$ ipython --no-banner

In [1]: import numpy as np

In [2]: import numpy.linalg as la

In [3]: np.set_printoptions(precision=3, suppress=True, linewidth=200)

In [4]: def tidy(a):
   ...:     return np.round(a, 3) + 0
   ...: 

In [5]: K = np.load("mat.npy")

In [6]: K
Out[6]: 
array([[ 0,  0, -2, -1, -2,  0,  1,  2,  2,  0, -1,  0, -2,  0],
       [ 1,  2, -1,  0,  2,  1, -1, -1,  2, -1,  1, -2,  0, -2],
       [ 2,  1,  0,  0,  1, -2,  0,  0,  2, -1, -2,  0,  2,  1],
       [-2, -2,  1,  2,  0,  1, -2,  2, -2,  2, -1,  1, -1, -2],
       [ 2,  1,  0,  1,  1,  2, -2,  0, -2,  0,  2, -1,  0,  1],
       [ 0, -1,  2, -1,  2,  1, -1,  1, -1, -1,  1,  0,  0, -2],
       [ 2, -1,  0,  2,  1, -2,  2,  2, -2,  1,  0,  1, -1,  2],
       [-2,  2,  0, -2, -1,  1,  0,  0,  1, -2,  1,  1,  1, -2],
       [ 0,  0,  0,  2, -1,  0, -2, -1,  1,  2,  2,  0, -2, -1],
       [ 1,  2,  1, -2, -1, -1,  0, -1, -2,  2,  2,  2, -2,  0],
       [ 0, -1, -2, -2,  2, -2, -2, -1,  2,  1,  0, -1,  0,  0],
       [ 1, -2,  2,  2, -2, -1, -1, -2,  1,  2,  1, -1,  2, -1],
       [ 2, -2, -2,  0, -2, -2, -1,  2,  0, -1, -2,  2, -2, -1],
       [-1, -2,  0,  0, -1,  1,  0, -1,  2,  2,  1,  0,  1,  2]])

In [7]: t3 = K.reshape(14, 2, -1)

In [8]: t3[:, 0]
Out[8]: 
array([[ 0,  0, -2, -1, -2,  0,  1],
       [ 1,  2, -1,  0,  2,  1, -1],
       [ 2,  1,  0,  0,  1, -2,  0],
       [-2, -2,  1,  2,  0,  1, -2],
       [ 2,  1,  0,  1,  1,  2, -2],
       [ 0, -1,  2, -1,  2,  1, -1],
       [ 2, -1,  0,  2,  1, -2,  2],
       [-2,  2,  0, -2, -1,  1,  0],
       [ 0,  0,  0,  2, -1,  0, -2],
       [ 1,  2,  1, -2, -1, -1,  0],
       [ 0, -1, -2, -2,  2, -2, -2],
       [ 1, -2,  2,  2, -2, -1, -1],
       [ 2, -2, -2,  0, -2, -2, -1],
       [-1, -2,  0,  0, -1,  1,  0]])

In [9]: t3.sum(axis=1)
Out[9]: 
array([[ 2,  2, -2, -2, -2, -2,  1],
       [ 0,  4, -2,  1,  0,  1, -3],
       [ 2,  3, -1, -2,  1,  0,  1],
       [ 0, -4,  3,  1,  1,  0, -4],
       [ 2, -1,  0,  3,  0,  2, -1],
       [ 1, -2,  1,  0,  2,  1, -3],
       [ 4, -3,  1,  2,  2, -3,  4],
       [-2,  3, -2, -1,  0,  2, -2],
       [-1,  1,  2,  4, -1, -2, -3],
       [ 0,  0,  3,  0,  1, -3,  0],
       [-1,  1, -1, -2,  1, -2, -2],
       [-1, -1,  4,  3, -3,  1, -2],
       [ 4, -2, -3, -2,  0, -4, -2],
       [-2,  0,  2,  1, -1,  2,  2]])

In [10]: np.einsum("ihd,jhd->hij", t3, t3).shape
Out[10]: (2, 14, 14)

In [11]: tidy(la.norm(K[12], 1)), tidy(la.norm(K[12], np.inf))
Out[11]: (np.float64(21.0), np.float64(2.0))

In [12]: K[12] @ K[10]
Out[12]: np.int64(3)

In [13]: tidy(la.norm(K[12] - K[10]))
Out[13]: np.float64(7.81)

In [14]: tidy(la.norm(K, axis=0))
Out[14]: array([5.292, 5.745, 4.796, 5.568, 5.568, 5.196, 5.   , 5.099, 6.325, 5.477, 5.196, 4.243, 5.292, 5.385])

In [15]: la.norm(K, axis=1).argmax()
Out[15]: np.int64(12)
